$ python3 -q
>>> import numpy as np
>>> np.set_printoptions(suppress=True, linewidth=160)
>>> J = np.array([[-0.4, 1.03, 1.25, -1.18, 1.75],
...     [-1.36, -1.54, 0.04, 0.54, -0.18],
...     [-1.02, -0.06, 0.98, -0.62, 1.22],
...     [-0.5, -1.24, -0.6, 0.86, -0.92],
...     [-0.88, 1.09, 0.97, -0.72, 1.89]])
>>> print(J)
[[-0.4   1.03  1.25 -1.18  1.75]
 [-1.36 -1.54  0.04  0.54 -0.18]
 [-1.02 -0.06  0.98 -0.62  1.22]
 [-0.5  -1.24 -0.6   0.86 -0.92]
 [-0.88  1.09  0.97 -0.72  1.89]]
>>> proj = np.triu(np.array([[0, 1, 2, 0, 2],
...     [0, 2, 1, 0, 1],
...     [1, 0, 0, 2, 1],
...     [1, 0, 0, 2, 2],
...     [0, 1, 0, 1, 1]]), 1) + np.eye(5)
>>> A2 = proj @ J @ np.linalg.inv(proj)
>>> print(np.linalg.matrix_rank(A2))
3
>>> print(np.round(np.poly(A2), 2) + 0)
[ 1.   -1.79 -0.02  2.05  0.    0.  ]
>>> print(round(float(np.linalg.det(A2)), 2))
-0.0
>>> x = np.array([-2, 4, -3, 7, -4])
>>> h = np.maximum(J @ x, 0)
>>> print(np.round(J.T @ h, 2))
[ -5.05 -10.8   -4.49   6.99  -7.11]
>>> print(np.round(np.maximum(J @ (3 * x), 0), 2))
[ 0.    2.82  0.   22.62  0.  ]
>>> U, sv, VT = np.linalg.svd(J)
>>> print(np.argmax(sv[:-1] / (sv[1:] + 1e-6)) + 1)
3
>>> print(sv.round(2) + 0)
[4.45 2.51 0.53 0.   0.  ]
>>> A2 = U[:, :3] @ np.diag(sv[:3]) @ VT[:3]
>>> print(np.linalg.matrix_rank(J, rtol=0.05))
3
>>> print(round(np.linalg.norm(J - A2) / np.linalg.norm(J), 2))
0.0
>>> print(round(np.linalg.norm(J - A2, 2), 2), np.round(sv[3], 2))
0.0 0.0
>>> print(round(np.abs(J - A2).max(), 2))
0.0
>>> W0 = np.loadtxt("x.csv", delimiter=",")
>>> print(W0)
[[ 1.  4. -1.  7.]
 [ 4. 16. -4. 28.]
 [-1. -4.  1. -7.]
 [ 7. 28. -7. 49.]]
>>> print(np.argsort(-np.linalg.norm(W0, axis=0).round(6), kind="stable")[:3])
[3 1 0]
>>> print([round(float(x), 2) for x in np.linalg.svd(W0, compute_uv=False)[:3]])
[67.0, 0.0, 0.0]
>>> print(np.linalg.cond(W0) > 100)
True
>>> print(round(float(np.linalg.norm(W0, 2) / np.linalg.norm(W0)), 2))
1.0
>>> ev, V = np.linalg.eigvalsh(W0)
Traceback (most recent call last):
  File "<python-input-27>", line 1, in <module>
    ev, V = np.linalg.eigvalsh(W0)
    ^^^^^
ValueError: too many values to unpack (expected 2)
>>> ev, V = np.linalg.eigh(W0)
>>> print(np.round(np.linalg.svd(W0, compute_uv=False), 2) + 0)
[67.  0.  0.  0.]
>>> print(np.round(np.linalg.eigvalsh(W0 + 2 * np.eye(4)), 2))
[ 2.  2.  2. 69.]
>>> print(np.round(V.T @ W0 @ V, 2) + 0)
[[ 0.  0.  0.  0.]
 [ 0.  0.  0.  0.]
 [ 0.  0.  0.  0.]
 [ 0.  0.  0. 67.]]
>>> print((ev > 1e-8).sum(), (ev < -1e-8).sum())
1 0
>>> print(np.round(V.T @ V, 2) + 0)
[[1. 0. 0. 0.]
 [0. 1. 0. 0.]
 [0. 0. 1. 0.]
 [0. 0. 0. 1.]]
